% ipython --no-banner

In [1]: import numpy as np

In [2]: np.set_printoptions(precision=2, suppress=True, linewidth=200, legacy="1.25")

In [3]: data = np.load("dump.npy")

In [4]: data
Out[4]: 
array([[-0.43, -0.68,  0.15, -2.01],
       [ 0.22,  0.22, -0.13,  0.77],
       [-0.37, -0.3 , -0.14, -1.2 ],
       [-0.89, -0.69, -0.04, -2.15],
       [ 0.72,  0.84, -0.11,  2.55],
       [ 2.01,  2.16,  0.11,  6.01],
       [ 0.49,  0.35,  0.01,  1.08],
       [ 0.22,  0.29,  0.07,  0.59],
       [ 0.32,  0.42,  0.05,  1.17],
       [ 0.11,  0.04, -0.13, -0.01],
       [ 0.48,  0.32,  0.1 ,  0.81],
       [-0.16, -0.23, -0.01, -0.77],
       [ 1.38,  1.5 , -0.02,  4.15],
       [ 0.49,  0.24, -0.02,  0.99],
       [ 0.08,  0.06,  0.01,  0.26],
       [-0.89, -1.02, -0.04, -3.01],
       [-0.95, -0.84, -0.08, -2.72],
       [ 1.07,  1.06,  0.03,  3.36],
       [ 1.32,  1.27,  0.  ,  3.88],
       [ 1.37,  1.52,  0.13,  4.63],
       [-1.46, -1.54,  0.07, -4.21],
       [-0.23, -0.12, -0.09, -0.62]])

In [5]: gram = np.cov(data, rowvar=False)

In [6]: np.polyfit(data[:, 0], data[:, 1], 1)
Out[6]: array([ 1.03, -0.01])

In [7]: np.corrcoef(data.T)
Out[7]: 
array([[1.  , 0.99, 0.27, 0.99],
       [0.99, 1.  , 0.23, 1.  ],
       [0.27, 0.23, 1.  , 0.24],
       [0.99, 1.  , 0.24, 1.  ]])

In [8]: np.round(np.corrcoef(data[:, 0], data[:, 1])[0, 1], 2)
Out[8]: 0.99

In [9]: np.round(np.median(data, axis=0), 2) + 0
Out[9]: array([0.22, 0.23, 0.  , 0.68])

In [10]: np.argwhere(np.triu(np.abs(np.corrcoef(data.T)) > 0.8, 1))
Out[10]: 
array([[0, 1],
       [0, 3],
       [1, 3]])

In [11]: P = data @ np.linalg.solve(data.T @ data, data.T)

In [12]: np.diag(P)
Out[12]: array([0.34, 0.17, 0.21, 0.19, 0.19, 0.41, 0.09, 0.13, 0.05, 0.2 , 0.22, 0.04, 0.19, 0.27, 0.01, 0.1 , 0.15, 0.15, 0.15, 0.32, 0.29, 0.12])

In [13]: Y = np.array([[-1, 0], [-1, 1], [0, 2], [1, -2]])

In [14]: np.linalg.matrix_rank(np.vstack([data, Y.T]))
Out[14]: 4

In [15]: x0 = np.array([-4, -2, -2, -4])

In [16]: rhs = data @ x0

In [17]: np.linalg.lstsq(data, rhs)[0]
Out[17]: array([-4., -2., -2., -4.])

In [18]: np.linalg.solve(data.T @ data, data.T @ rhs)
Out[18]: array([-4., -2., -2., -4.])

In [19]: rng = np.random.default_rng(34994)

In [20]: rhs = rhs + 0.05 * rng.normal(size=22)

In [21]: rhs
Out[21]: array([ 10.87,  -4.09,   7.22,  13.74, -14.54, -36.74,  -6.92,  -3.88,  -6.97,  -0.16,  -6.08,   4.16, -25.09,  -6.26,  -1.52,  17.71,  16.51, -19.86, -23.4 , -27.34,  25.6 ,   3.89])

In [22]: c, *_ = np.linalg.lstsq(data, rhs)

In [23]: np.round(np.linalg.norm(rhs - data @ c), 2)
Out[23]: 0.26

In [24]: c
Out[24]: array([-3.92, -2.11, -2.3 , -3.99])

In [25]: [round(float(np.linalg.norm(np.linalg.solve(data.T @ data + lam * np.eye(4), data.T @ rhs))), 2) for lam in (0, 1, 10, 100)]
Out[25]: [6.41, 5.45, 5.17, 3.58]

In [26]: arr = np.array([[-7.0, -2.0, 0.0, 0.0],
    ...:     [-2.0, -6.0, -2.0, 0.0],
    ...:     [0.0, -2.0, 6.0, -2.0],
    ...:     [0.0, 0.0, -2.0, -3.0]])

In [27]: arr
Out[27]: 
array([[-7., -2.,  0.,  0.],
       [-2., -6., -2.,  0.],
       [ 0., -2.,  6., -2.],
       [ 0.,  0., -2., -3.]])

In [28]: (arr - arr.T) / 2
Out[28]: 
array([[0., 0., 0., 0.],
       [0., 0., 0., 0.],
       [0., 0., 0., 0.],
       [0., 0., 0., 0.]])

In [29]: np.sort(np.abs(np.linalg.eigvals(arr)))
Out[29]: array([3.34, 4.72, 6.73, 8.67])

In [30]: arr @ arr
Out[30]: 
array([[53., 26.,  4.,  0.],
       [26., 44.,  0.,  4.],
       [ 4.,  0., 44., -6.],
       [ 0.,  4., -6., 13.]])

In [31]: P = np.triu(np.array([[2, 1, 0, 3], [3, 3, 3, 3], [2, 3, 2, 2], [0, 3, 3, 3]]), 1) + np.eye(4)

In [32]: Y = P @ arr @ np.linalg.inv(P)

In [33]: np.round(np.linalg.det(Y), 2)
Out[33]: -920.0

In [34]: np.poly(Y)
Out[34]: array([   1.,   10.,  -27., -440., -920.])

In [35]: P @ arr - arr @ P
Out[35]: 
array([[ -2.,   1.,  -2.,  18.],
       [  0.,  -4.,  30.,  13.],
       [  0.,   0.,   2., -12.],
       [  0.,   0.,   0.,   4.]])

In [36]: def softmax(z):
    ...:     e = np.exp(z - z.max(axis=-1, keepdims=True))
    ...:     return e / e.sum(axis=-1, keepdims=True)
    ...: 

In [37]: softmax(data[7] + -1)
Out[37]: array([0.23, 0.24, 0.2 , 0.33])

In [38]: softmax(10 * data[7])
Out[38]: array([0.02, 0.05, 0.01, 0.93])

In [39]: att = data @ data.T / np.sqrt(4)

In [40]: softmax(att).round(6).argmax(axis=1)
Out[40]: array([20,  5, 20, 20,  5,  5,  5,  5,  5,  5,  5, 20,  5,  5,  5, 20, 20,  5,  5,  5, 20, 20])

In [41]: softmax(att)[7] @ data
Out[41]: array([1.04, 1.09, 0.03, 3.15])

In [42]: vals, evecs = np.linalg.eigh(arr)

In [43]: np.unique(vals.round(6) + 0, return_counts=True)[1]
Out[43]: array([1, 1, 1, 1])

In [44]: np.abs(evecs[:, -1]).round(6).argmax()
Out[44]: 2

In [45]: np.round(evecs.T @ evecs, 2) + 0
Out[45]: 
array([[1., 0., 0., 0.],
       [0., 1., 0., 0.],
       [0., 0., 1., 0.],
       [0., 0., 0., 1.]])

In [46]: np.round(evecs.T @ arr @ evecs, 2) + 0
Out[46]: 
array([[-8.67,  0.  ,  0.  ,  0.  ],
       [ 0.  , -4.72,  0.  ,  0.  ],
       [ 0.  ,  0.  , -3.34,  0.  ],
       [ 0.  ,  0.  ,  0.  ,  6.73]])

In [47]: vals
Out[47]: array([-8.67, -4.72, -3.34,  6.73])

In [48]: W1 = np.array([[2, 2, 1], [3, 0, 1], [0, 1, 1], [0, 0, 3]])

In [49]: c = np.array([3, -2, -1])

In [50]: act = np.maximum(arr @ W1 + c, 0)

In [51]: (act > 0).mean(axis=0)
Out[51]: array([0.25, 0.25, 0.  ])

In [52]: np.linalg.matrix_rank(act)
Out[52]: 2

In [53]: cent = np.array([[0, 2, 2], [2, 2, 2], [-2, -2, -2]])

In [54]: W1 @ cent
Out[54]: 
array([[ 2,  6,  6],
       [-2,  4,  4],
       [ 0,  0,  0],
       [-6, -6, -6]])

In [55]: (act @ cent).round(6).argmax(axis=1)
Out[55]: array([0, 0, 0, 1])

In [56]: F = np.array([[0, -2, -5, -5, -4],
    ...:     [2, 1, -1, -3, 1],
    ...:     [-4, -3, -5, 0, 4],
    ...:     [-2, -5, -2, 4, 4],
    ...:     [3, 4, 1, 3, -3]])

In [57]: F
Out[57]: 
array([[ 0, -2, -5, -5, -4],
       [ 2,  1, -1, -3,  1],
       [-4, -3, -5,  0,  4],
       [-2, -5, -2,  4,  4],
       [ 3,  4,  1,  3, -3]])

In [58]: Y = F / np.linalg.norm(F, axis=1, keepdims=True)

In [59]: gram = Y @ Y.T

In [60]: gram[4]
Out[60]: array([-0.29, -0.11, -0.76, -0.52,  1.  ])

In [61]: np.linalg.norm(Y, axis=1)
Out[61]: array([1., 1., 1., 1., 1.])

In [62]: (np.abs(gram) > 0.9).astype(int)
Out[62]: 
array([[1, 0, 0, 0, 0],
       [0, 1, 0, 0, 0],
       [0, 0, 1, 0, 0],
       [0, 0, 0, 1, 0],
       [0, 0, 0, 0, 1]])

In [63]: x0 = np.array([2, 0, 2, 1, 2])

In [64]: rhs = F @ x0

In [65]: rhs
Out[65]: array([-23,   1, -10,   4,   5])

In [66]: np.round(np.linalg.solve(F.T, F[2]), 2) + 0
Out[66]: array([0., 0., 1., 0., 0.])

In [67]: np.round(np.linalg.solve(F, rhs + F[:, 4]), 2) + 0
Out[67]: array([2., 0., 2., 1., 3.])

In [68]: np.round(np.linalg.solve(F, rhs), 2) + 0
Out[68]: array([2., 0., 2., 1., 2.])

In [69]: np.linalg.solve(F, F[:, 0])
Out[69]: array([ 1., -0., -0.,  0.,  0.])

In [70]: u = np.array([0, 5, 5, 4, 4])

In [71]: Y = F + np.outer(u, np.eye(5)[0])

In [72]: Y
Out[72]: 
array([[ 0., -2., -5., -5., -4.],
       [ 7.,  1., -1., -3.,  1.],
       [ 1., -3., -5.,  0.,  4.],
       [ 2., -5., -2.,  4.,  4.],
       [ 7.,  4.,  1.,  3., -3.]])

In [73]: np.linalg.matrix_rank(Y - F)
Out[73]: 1

In [74]: cen = data - data.mean(axis=0)

In [75]: left, s, VT = np.linalg.svd(cen, full_matrices=False)

In [76]: np.round(cen.mean(axis=0), 2) + 0
Out[76]: array([0., 0., 0., 0.])

In [77]: np.abs(VT[-1])
Out[77]: array([0.1 , 0.9 , 0.33, 0.27])

In [78]: (np.sign(left[:, 0]) == np.sign(left[0, 0])).astype(int)
Out[78]: array([1, 0, 1, 1, 0, 0, 0, 1, 0, 1, 0, 1, 0, 0, 1, 1, 1, 0, 0, 0, 1, 1])

In [79]: np.searchsorted(np.cumsum(s ** 2) / (s ** 2).sum(), 0.9) + 1
Out[79]: 1

In [80]: s
Out[80]: array([13.52,  0.5 ,  0.37,  0.28])

In [81]: lab = rng.permutation(5)

In [82]: lab
Out[82]: array([2, 3, 1, 4, 0])

In [83]: Y = F[lab][:, lab]

In [84]: np.trace(Y)
Out[84]: -3

In [85]: round(np.linalg.det(Y), 2), round(float(np.linalg.det(F[lab])), 2)
Out[85]: (3525.0, 3525.0)

In [86]: np.sort(np.abs(np.linalg.eigvals(Y)))
Out[86]: array([ 3.46,  3.64,  3.64,  7.61, 10.13])

In [87]: mat = np.array([[-12, -7], [7, 5]])

In [88]: u, g = mat[0], mat[1]

In [89]: u @ g
Out[89]: -119

In [90]: u @ u
Out[90]: 193

In [91]: p = (u @ g) / (u @ u) * u

In [92]: p
Out[92]: array([7.4 , 4.32])

In [93]: np.outer(u, g)
Out[93]: 
array([[-84, -60],
       [-49, -35]])

In [94]: np.round((g - p) @ u, 2)
Out[94]: -0.0

In [95]: (mat + mat.T) / 2
Out[95]: 
array([[-12.,   0.],
       [  0.,   5.]])

In [96]: np.linalg.matrix_power(mat, 2)
Out[96]: 
array([[ 95,  49],
       [-49, -24]])

In [97]: round(np.linalg.det(mat), 2)
Out[97]: -11.0

In [98]: np.trace(mat)
Out[98]: -7

In [99]: round(np.abs(np.linalg.eigvals(mat)).max(), 2)
Out[99]: 8.32

In [100]: vals, evecs = np.linalg.eig(mat)

In [101]: mat @ evecs[:, 0] - vals[0] * evecs[:, 0]
Out[101]: array([0., 0.])

In [102]: vals
Out[102]: array([-8.32,  1.32])

In [103]: np.sort(np.linalg.eigvals(np.linalg.inv(mat)))
Out[103]: array([-0.12,  0.76])

In [104]: W0 = np.load("a.npy")

In [105]: W0
Out[105]: 
array([[ 2, -3,  2, -2, -3],
       [-3,  1,  0,  1,  0],
       [ 3,  2, -1, -3,  1],
       [ 2, -1,  1,  0, -2],
       [-1, -1,  0,  3, -1]])

In [106]: P = np.triu(np.array([[-4, 2], [0, -3]]), 1) + np.eye(2)

In [107]: Y = P @ mat @ np.linalg.inv(P)

In [108]: round(np.linalg.det(Y), 2)
Out[108]: -11.0

In [109]: np.kron(np.eye(2, dtype=int), W0)
Out[109]: 
array([[ 2, -3,  2, -2, -3,  0,  0,  0,  0,  0],
       [-3,  1,  0,  1,  0,  0,  0,  0,  0,  0],
       [ 3,  2, -1, -3,  1,  0,  0,  0,  0,  0],
       [ 2, -1,  1,  0, -2,  0,  0,  0,  0,  0],
       [-1, -1,  0,  3, -1,  0,  0,  0,  0,  0],
       [ 0,  0,  0,  0,  0,  2, -3,  2, -2, -3],
       [ 0,  0,  0,  0,  0, -3,  1,  0,  1,  0],
       [ 0,  0,  0,  0,  0,  3,  2, -1, -3,  1],
       [ 0,  0,  0,  0,  0,  2, -1,  1,  0, -2],
       [ 0,  0,  0,  0,  0, -1, -1,  0,  3, -1]])

In [110]: round(float(np.linalg.eigvals(W0).sum().real), 2)
Out[110]: 1.0

In [111]: np.einsum("ii->", W0)
Out[111]: 1

In [112]: np.einsum("ij,ji->", W0, W0)
Out[112]: 15

In [113]: np.linalg.eigvals(W0)
Out[113]: array([-3.91+0.j  ,  1.53+2.32j,  1.53-2.32j,  2.36+0.j  , -0.51+0.j  ])

In [114]: np.round(np.linalg.det(2 * W0), 2), np.round(np.linalg.det(W0), 2)
Out[114]: (1152.0, 36.0)
